$ python3 -q
>>> import numpy as np
>>> np.set_printoptions(precision=3, suppress=True, linewidth=100, legacy="1.25")
>>> tidy = lambda a: np.round(a, 3) + 0
>>> A = np.array([[0, 0, 0, 0, 0, 1, 1, 1],
...     [0, 0, 0, 0, 1, 0, 1, 0],
...     [0, 0, 0, 0, 0, 0, 0, 1],
...     [0, 0, 0, 0, 0, 0, 0, 0],
...     [0, 1, 0, 0, 0, 0, 1, 0],
...     [1, 0, 0, 0, 0, 0, 0, 0],
...     [1, 1, 0, 0, 1, 0, 0, 0],
...     [1, 0, 1, 0, 0, 0, 0, 0]])
>>> np.argwhere(np.triu(A))
array([[0, 5],
       [0, 6],
       [0, 7],
       [1, 4],
       [1, 6],
       [2, 7],
       [4, 6]])
>>> A.sum(axis=0)
array([3, 2, 1, 0, 2, 1, 3, 2])
>>> Lm = np.diag(A.sum(axis=1)) - A
>>> tidy(np.linalg.eigvalsh(Lm))
array([0.   , 0.   , 0.322, 0.68 , 2.14 , 3.   , 3.23 , 4.629])
>>> rng = np.random.default_rng(7835)
>>> labels = rng.permutation(8)
>>> labels
array([2, 7, 6, 5, 3, 1, 0, 4])
>>> out = A[labels][:, labels]
>>> np.trace(out)
0
>>> np.diag(out)
array([0, 0, 0, 0, 0, 0, 0, 0])
>>> tidy(np.linalg.det(out)), tidy(np.linalg.det(A[labels]))
(0.0, 0.0)
>>> np.allclose(out, A)
False
>>> W0 = np.loadtxt("case16.csv", delimiter=",")
>>> W0
array([[-8., -2.,  0.,  0.,  0.,  0.,  0.,  0.,  0.,  0.,  0.],
       [-2.,  1., -2.,  0.,  0.,  0.,  0.,  0.,  0.,  0.,  0.],
       [ 0., -2.,  9., -2.,  0.,  0.,  0.,  0.,  0.,  0.,  0.],
       [ 0.,  0., -2., -3., -2.,  0.,  0.,  0.,  0.,  0.,  0.],
       [ 0.,  0.,  0., -2.,  9., -2.,  0.,  0.,  0.,  0.,  0.],
       [ 0.,  0.,  0.,  0., -2.,  2., -2.,  0.,  0.,  0.,  0.],
       [ 0.,  0.,  0.,  0.,  0., -2., -2., -2.,  0.,  0.,  0.],
       [ 0.,  0.,  0.,  0.,  0.,  0., -2., -9., -2.,  0.,  0.],
       [ 0.,  0.,  0.,  0.,  0.,  0.,  0., -2., -1., -2.,  0.],
       [ 0.,  0.,  0.,  0.,  0.,  0.,  0.,  0., -2.,  6., -2.],
       [ 0.,  0.,  0.,  0.,  0.,  0.,  0.,  0.,  0., -2., -3.]])
>>> U, sigma, Vt = np.linalg.svd(W0, full_matrices=False)
>>> tidy(sigma)
array([10.096,  9.982,  9.518,  8.435,  6.925,  3.678,  3.494,  2.52 ,  2.435,  0.994,  0.859])
>>> np.allclose(U * sigma @ Vt, W0)
True
>>> tidy(sigma / sigma[0])
array([1.   , 0.989, 0.943, 0.836, 0.686, 0.364, 0.346, 0.25 , 0.241, 0.098, 0.085])
>>> tidy(U.T @ U)
array([[1., 0., 0., 0., 0., 0., 0., 0., 0., 0., 0.],
       [0., 1., 0., 0., 0., 0., 0., 0., 0., 0., 0.],
       [0., 0., 1., 0., 0., 0., 0., 0., 0., 0., 0.],
       [0., 0., 0., 1., 0., 0., 0., 0., 0., 0., 0.],
       [0., 0., 0., 0., 1., 0., 0., 0., 0., 0., 0.],
       [0., 0., 0., 0., 0., 1., 0., 0., 0., 0., 0.],
       [0., 0., 0., 0., 0., 0., 1., 0., 0., 0., 0.],
       [0., 0., 0., 0., 0., 0., 0., 1., 0., 0., 0.],
       [0., 0., 0., 0., 0., 0., 0., 0., 1., 0., 0.],
       [0., 0., 0., 0., 0., 0., 0., 0., 0., 1., 0.],
       [0., 0., 0., 0., 0., 0., 0., 0., 0., 0., 1.]])
>>> tidy(U.T @ W0 @ Vt.T)
array([[10.096,  0.   ,  0.   ,  0.   ,  0.   ,  0.   ,  0.   ,  0.   ,  0.   ,  0.   ,  0.   ],
       [ 0.   ,  9.982,  0.   ,  0.   ,  0.   ,  0.   ,  0.   ,  0.   ,  0.   ,  0.   ,  0.   ],
       [ 0.   ,  0.   ,  9.518,  0.   ,  0.   ,  0.   ,  0.   ,  0.   ,  0.   ,  0.   ,  0.   ],
       [ 0.   ,  0.   ,  0.   ,  8.435,  0.   ,  0.   ,  0.   ,  0.   ,  0.   ,  0.   ,  0.   ],
       [ 0.   ,  0.   ,  0.   ,  0.   ,  6.925,  0.   ,  0.   ,  0.   ,  0.   ,  0.   ,  0.   ],
       [ 0.   ,  0.   ,  0.   ,  0.   ,  0.   ,  3.678,  0.   ,  0.   ,  0.   ,  0.   ,  0.   ],
       [ 0.   ,  0.   ,  0.   ,  0.   ,  0.   ,  0.   ,  3.494,  0.   ,  0.   ,  0.   ,  0.   ],
       [ 0.   ,  0.   ,  0.   ,  0.   ,  0.   ,  0.   ,  0.   ,  2.52 ,  0.   ,  0.   ,  0.   ],
       [ 0.   ,  0.   ,  0.   ,  0.   ,  0.   ,  0.   ,  0.   ,  0.   ,  2.435,  0.   ,  0.   ],
       [ 0.   ,  0.   ,  0.   ,  0.   ,  0.   ,  0.   ,  0.   ,  0.   ,  0.   ,  0.994,  0.   ],
       [ 0.   ,  0.   ,  0.   ,  0.   ,  0.   ,  0.   ,  0.   ,  0.   ,  0.   ,  0.   ,  0.859]])
>>> U.shape, sigma.shape, Vt.shape
((11, 11), (11,), (11, 11))
>>> tidy(Vt @ Vt.T)
array([[1., 0., 0., 0., 0., 0., 0., 0., 0., 0., 0.],
       [0., 1., 0., 0., 0., 0., 0., 0., 0., 0., 0.],
       [0., 0., 1., 0., 0., 0., 0., 0., 0., 0., 0.],
       [0., 0., 0., 1., 0., 0., 0., 0., 0., 0., 0.],
       [0., 0., 0., 0., 1., 0., 0., 0., 0., 0., 0.],
       [0., 0., 0., 0., 0., 1., 0., 0., 0., 0., 0.],
       [0., 0., 0., 0., 0., 0., 1., 0., 0., 0., 0.],
       [0., 0., 0., 0., 0., 0., 0., 1., 0., 0., 0.],
       [0., 0., 0., 0., 0., 0., 0., 0., 1., 0., 0.],
       [0., 0., 0., 0., 0., 0., 0., 0., 0., 1., 0.],
       [0., 0., 0., 0., 0., 0., 0., 0., 0., 0., 1.]])
